$ python3 -q
>>> import numpy as np
>>> np.set_printoptions(suppress=True, linewidth=120)
>>> feats = np.diag(np.array([-2, -3, -1, 2, 3, 1, 1, -3, -1]))
>>> feats
array([[-2,  0,  0,  0,  0,  0,  0,  0,  0],
       [ 0, -3,  0,  0,  0,  0,  0,  0,  0],
       [ 0,  0, -1,  0,  0,  0,  0,  0,  0],
       [ 0,  0,  0,  2,  0,  0,  0,  0,  0],
       [ 0,  0,  0,  0,  3,  0,  0,  0,  0],
       [ 0,  0,  0,  0,  0,  1,  0,  0,  0],
       [ 0,  0,  0,  0,  0,  0,  1,  0,  0],
       [ 0,  0,  0,  0,  0,  0,  0, -3,  0],
       [ 0,  0,  0,  0,  0,  0,  0,  0, -1]])
>>> # equal to its transpose
>>> vec = np.array([-1, -2, 2, -1, 3, 2, -3, 3, -1])
>>> target = feats @ vec
>>> coef, lr = np.zeros(9), 1 / np.linalg.norm(feats, 2) ** 2
>>> for i in range(25):
...     coef -= lr * feats.T @ (feats @ coef - target)
...     if i % 5 == 0: print(i, round(np.linalg.norm(feats @ coef - target), 2))
... 
0 4.09
5 2.09
10 1.16
15 0.64
20 0.36
>>> coef.round(2)
array([-1.  , -2.  ,  1.89, -1.  ,  3.  ,  1.89, -2.84,  3.  , -0.95])
>>> np.round(np.linalg.cond(feats), 2)
np.float64(3.0)
>>> np.all(np.linalg.eigvalsh(feats) > 0)
np.False_
>>> round(np.linalg.eigvalsh(feats).min(), 2)
np.float64(-3.0)
>>> np.round(np.linalg.det(feats), 2)
np.float64(-108.0)
>>> (np.linalg.matrix_power((feats != 0) + (feats.T != 0) + np.eye(9), 9) > 0).astype(int)
array([[1, 0, 0, 0, 0, 0, 0, 0, 0],
       [0, 1, 0, 0, 0, 0, 0, 0, 0],
       [0, 0, 1, 0, 0, 0, 0, 0, 0],
       [0, 0, 0, 1, 0, 0, 0, 0, 0],
       [0, 0, 0, 0, 1, 0, 0, 0, 0],
       [0, 0, 0, 0, 0, 1, 0, 0, 0],
       [0, 0, 0, 0, 0, 0, 1, 0, 0],
       [0, 0, 0, 0, 0, 0, 0, 1, 0],
       [0, 0, 0, 0, 0, 0, 0, 0, 1]])
>>> (feats != 0).astype(int)
array([[1, 0, 0, 0, 0, 0, 0, 0, 0],
       [0, 1, 0, 0, 0, 0, 0, 0, 0],
       [0, 0, 1, 0, 0, 0, 0, 0, 0],
       [0, 0, 0, 1, 0, 0, 0, 0, 0],
       [0, 0, 0, 0, 1, 0, 0, 0, 0],
       [0, 0, 0, 0, 0, 1, 0, 0, 0],
       [0, 0, 0, 0, 0, 0, 1, 0, 0],
       [0, 0, 0, 0, 0, 0, 0, 1, 0],
       [0, 0, 0, 0, 0, 0, 0, 0, 1]])
>>> np.round(np.sort(np.linalg.eigvals(feats).real), 2)
array([-3., -3., -2., -1., -1.,  1.,  1.,  2.,  3.])
>>> feats @ feats
array([[4, 0, 0, 0, 0, 0, 0, 0, 0],
       [0, 9, 0, 0, 0, 0, 0, 0, 0],
       [0, 0, 1, 0, 0, 0, 0, 0, 0],
       [0, 0, 0, 4, 0, 0, 0, 0, 0],
       [0, 0, 0, 0, 9, 0, 0, 0, 0],
       [0, 0, 0, 0, 0, 1, 0, 0, 0],
       [0, 0, 0, 0, 0, 0, 1, 0, 0],
       [0, 0, 0, 0, 0, 0, 0, 9, 0],
       [0, 0, 0, 0, 0, 0, 0, 0, 1]])
>>> theta = np.radians(45)
>>> r_ = np.eye(9)
>>> r_[6, 6] = r_[0, 0] = np.cos(theta)
>>> r_[6, 0], r_[0, 6] = -np.sin(theta), np.sin(theta)
>>> r_.round(2)
array([[ 0.71,  0.  ,  0.  ,  0.  ,  0.  ,  0.  ,  0.71,  0.  ,  0.  ],
       [ 0.  ,  1.  ,  0.  ,  0.  ,  0.  ,  0.  ,  0.  ,  0.  ,  0.  ],
       [ 0.  ,  0.  ,  1.  ,  0.  ,  0.  ,  0.  ,  0.  ,  0.  ,  0.  ],
       [ 0.  ,  0.  ,  0.  ,  1.  ,  0.  ,  0.  ,  0.  ,  0.  ,  0.  ],
       [ 0.  ,  0.  ,  0.  ,  0.  ,  1.  ,  0.  ,  0.  ,  0.  ,  0.  ],
       [ 0.  ,  0.  ,  0.  ,  0.  ,  0.  ,  1.  ,  0.  ,  0.  ,  0.  ],
       [-0.71,  0.  ,  0.  ,  0.  ,  0.  ,  0.  ,  0.71,  0.  ,  0.  ],
       [ 0.  ,  0.  ,  0.  ,  0.  ,  0.  ,  0.  ,  0.  ,  1.  ,  0.  ],
       [ 0.  ,  0.  ,  0.  ,  0.  ,  0.  ,  0.  ,  0.  ,  0.  ,  1.  ]])
>>> Y = feats @ r_.T
>>> round(float(np.linalg.det(r_)), 2), np.round(np.trace(r_), 2)
(1.0, np.float64(8.41))
>>> np.round(np.abs(Y - feats).max(axis=0), 2)
array([0.71, 0.  , 0.  , 0.  , 0.  , 0.  , 1.41, 0.  , 0.  ])
>>> np.allclose(np.linalg.norm(feats, axis=1), np.linalg.norm(Y, axis=1))
True
>>> E = np.loadtxt("m.csv", delimiter=",")
>>> E
array([[ 5.,  5.,  5.,  5.,  5.,  5.,  5.,  5.,  5.,  5.,  5.,  5.,  5.,  5.],
       [ 5., 10., 10., 10., 10., 10., 10., 10., 10., 10., 10., 10., 10., 10.],
       [ 5., 10., 15., 15., 15., 15., 15., 15., 15., 15., 15., 15., 15., 15.],
       [ 5., 10., 15., 20., 20., 20., 20., 20., 20., 20., 20., 20., 20., 20.],
       [ 5., 10., 15., 20., 25., 25., 25., 25., 25., 25., 25., 25., 25., 25.],
       [ 5., 10., 15., 20., 25., 30., 30., 30., 30., 30., 30., 30., 30., 30.],
       [ 5., 10., 15., 20., 25., 30., 35., 35., 35., 35., 35., 35., 35., 35.],
       [ 5., 10., 15., 20., 25., 30., 35., 40., 40., 40., 40., 40., 40., 40.],
       [ 5., 10., 15., 20., 25., 30., 35., 40., 45., 45., 45., 45., 45., 45.],
       [ 5., 10., 15., 20., 25., 30., 35., 40., 45., 50., 50., 50., 50., 50.],
       [ 5., 10., 15., 20., 25., 30., 35., 40., 45., 50., 55., 55., 55., 55.],
       [ 5., 10., 15., 20., 25., 30., 35., 40., 45., 50., 55., 60., 60., 60.],
       [ 5., 10., 15., 20., 25., 30., 35., 40., 45., 50., 55., 60., 65., 65.],
       [ 5., 10., 15., 20., 25., 30., 35., 40., 45., 50., 55., 60., 65., 70.]])
>>> vec = np.array([1, 2, 1, 3, 0, 2, 2, 1, 2, 3, 3, 3, 2, 3])
>>> target = E @ vec
>>> coef, lr = np.zeros(14), 1 / np.linalg.norm(E, 2) ** 2
>>> for i in range(30):
...     coef -= lr * E.T @ (E @ coef - target)
...     if i % 10 == 0: print(i, round(np.linalg.norm(E @ coef - target), 2))
... 
0 32.16
10 30.34
20 28.8
>>> np.round(np.linalg.cond(E), 2)
np.float64(337.19)
>>> vals, V = np.linalg.eigh(E)
>>> vec = np.array([3, 0, 2, 0, -2, -1, -3, -3, -2, -1, 3, 2, 1, 2])
>>> (np.sign(V[:, -1].round(6)) == np.sign(V[0, -1].round(6))).astype(int)
array([1, 1, 1, 1, 1, 1, 1, 1, 1, 1, 1, 1, 1, 1])
>>> np.round(vec @ E @ vec / (vec @ vec), 2), round(vals[0], 2), round(vals[-1], 2)
(np.float64(19.15), np.float64(1.26), np.float64(426.47))
>>> M = np.loadtxt("a.csv", delimiter=",")
>>> M
array([[ 1.,  0.,  0.,  0.,  0.,  0.,  0.,  0.,  0.,  0.,  0.,  0.,  0.,  0.],
       [ 0.,  1.,  0.,  0.,  0.,  0.,  0.,  0.,  0.,  0.,  0.,  0.,  0.,  0.],
       [ 0.,  0.,  0.,  0.,  0.,  0.,  0.,  0.,  1.,  0.,  0.,  0.,  0.,  0.],
       [ 0.,  0.,  0.,  1.,  0.,  0.,  0.,  0.,  0.,  0.,  0.,  0.,  0.,  0.],
       [ 0.,  0.,  0.,  0.,  1.,  0.,  0.,  0.,  0.,  0.,  0.,  0.,  0.,  0.],
       [ 0.,  0.,  0.,  0.,  0.,  1.,  0.,  0.,  0.,  0.,  0.,  0.,  0.,  0.],
       [ 0.,  0.,  0.,  0.,  0.,  0.,  1.,  0.,  0.,  0.,  0.,  0.,  0.,  0.],
       [ 0.,  0.,  0.,  0.,  0.,  0.,  0.,  1.,  0.,  0.,  0.,  0.,  0.,  0.],
       [ 0.,  0., -1.,  0.,  0.,  0.,  0.,  0.,  0.,  0.,  0.,  0.,  0.,  0.],
       [ 0.,  0.,  0.,  0.,  0.,  0.,  0.,  0.,  0.,  1.,  0.,  0.,  0.,  0.],
       [ 0.,  0.,  0.,  0.,  0.,  0.,  0.,  0.,  0.,  0.,  1.,  0.,  0.,  0.],
       [ 0.,  0.,  0.,  0.,  0.,  0.,  0.,  0.,  0.,  0.,  0.,  1.,  0.,  0.],
       [ 0.,  0.,  0.,  0.,  0.,  0.,  0.,  0.,  0.,  0.,  0.,  0.,  1.,  0.],
       [ 0.,  0.,  0.,  0.,  0.,  0.,  0.,  0.,  0.,  0.,  0.,  0.,  0.,  1.]])
>>> def softmax(z):
...     e = np.exp(z - z.max(axis=-1, keepdims=True))
...     return e / e.sum(axis=-1, keepdims=True)
... 
>>> np.round(softmax(M[0]), 2)
array([0.17, 0.06, 0.06, 0.06, 0.06, 0.06, 0.06, 0.06, 0.06, 0.06, 0.06, 0.06, 0.06, 0.06])
>>> np.round(softmax(M[0] + 3), 2)
array([0.17, 0.06, 0.06, 0.06, 0.06, 0.06, 0.06, 0.06, 0.06, 0.06, 0.06, 0.06, 0.06, 0.06])
>>> np.round(softmax(M).sum(axis=1), 2)
array([1., 1., 1., 1., 1., 1., 1., 1., 1., 1., 1., 1., 1., 1.])
>>> S = M @ M.T / np.sqrt(14)
>>> np.round(softmax(S)[0] @ M, 2)
array([ 0.09,  0.07, -0.07,  0.07,  0.07,  0.07,  0.07,  0.07,  0.07,  0.07,  0.07,  0.07,  0.07,  0.07])
>>> np.round(np.linalg.svd(M, compute_uv=False), 2)
array([1., 1., 1., 1., 1., 1., 1., 1., 1., 1., 1., 1., 1., 1.])
>>> M[:, 4] @ M[:, 7]
np.float64(0.0)
>>> J = np.load("mat.npy")
>>> J
array([[ -2,  -2,  -2,  -2,  -2,  -2,  -2,  -2,  -2,  -2,  -2,  -2,  -2,  -2],
       [ -2,  -4,  -4,  -4,  -4,  -4,  -4,  -4,  -4,  -4,  -4,  -4,  -4,  -4],
       [ -2,  -4,  -6,  -6,  -6,  -6,  -6,  -6,  -6,  -6,  -6,  -6,  -6,  -6],
       [ -2,  -4,  -6,  -8,  -8,  -8,  -8,  -8,  -8,  -8,  -8,  -8,  -8,  -8],
       [ -2,  -4,  -6,  -8, -10, -10, -10, -10, -10, -10, -10, -10, -10, -10],
       [ -2,  -4,  -6,  -8, -10, -12, -12, -12, -12, -12, -12, -12, -12, -12],
       [ -2,  -4,  -6,  -8, -10, -12, -14, -14, -14, -14, -14, -14, -14, -14],
       [ -2,  -4,  -6,  -8, -10, -12, -14, -16, -16, -16, -16, -16, -16, -16],
       [ -2,  -4,  -6,  -8, -10, -12, -14, -16, -18, -18, -18, -18, -18, -18],
       [ -2,  -4,  -6,  -8, -10, -12, -14, -16, -18, -20, -20, -20, -20, -20],
       [ -2,  -4,  -6,  -8, -10, -12, -14, -16, -18, -20, -22, -22, -22, -22],
       [ -2,  -4,  -6,  -8, -10, -12, -14, -16, -18, -20, -22, -24, -24, -24],
       [ -2,  -4,  -6,  -8, -10, -12, -14, -16, -18, -20, -22, -24, -26, -26],
       [ -2,  -4,  -6,  -8, -10, -12, -14, -16, -18, -20, -22, -24, -26, -28]])
>>> rng = np.random.default_rng(909)
>>> z = rng.permutation(14)
>>> Y = M[:, z] * rng.choice([-1, 1], 14)
>>> Y
array([[ 0., -0., -0.,  0.,  0., -0.,  0., -0., -0., -0., -1.,  0., -0.,  0.],
       [ 0., -0., -0.,  0.,  0., -0.,  0., -0., -0., -0., -0.,  1., -0.,  0.],
       [ 0., -0., -0.,  0.,  0., -1.,  0., -0., -0., -0., -0.,  0., -0.,  0.],
       [ 0., -0., -0.,  0.,  0., -0.,  1., -0., -0., -0., -0.,  0., -0.,  0.],
       [ 0., -0., -0.,  0.,  0., -0.,  0., -0., -1., -0., -0.,  0., -0.,  0.],
       [ 0., -0., -0.,  0.,  0., -0.,  0., -0., -0., -1., -0.,  0., -0.,  0.],
       [ 0., -0., -0.,  0.,  0., -0.,  0., -0., -0., -0., -0.,  0., -1.,  0.],
       [ 0., -0., -1.,  0.,  0., -0.,  0., -0., -0., -0., -0.,  0., -0.,  0.],
       [ 0.,  1., -0.,  0.,  0., -0.,  0., -0., -0., -0., -0.,  0., -0.,  0.],
       [ 0., -0., -0.,  0.,  0., -0.,  0., -1., -0., -0., -0.,  0., -0.,  0.],
       [ 1., -0., -0.,  0.,  0., -0.,  0., -0., -0., -0., -0.,  0., -0.,  0.],
       [ 0., -0., -0.,  1.,  0., -0.,  0., -0., -0., -0., -0.,  0., -0.,  0.],
       [ 0., -0., -0.,  0.,  1., -0.,  0., -0., -0., -0., -0.,  0., -0.,  0.],
       [ 0., -0., -0.,  0.,  0., -0.,  0., -0., -0., -0., -0.,  0., -0.,  1.]])
>>> U, _, vt = np.linalg.svd(M.T @ Y)
>>> z
array([10,  2,  7, 11, 12,  8,  3,  9,  4,  5,  0,  1,  6, 13])
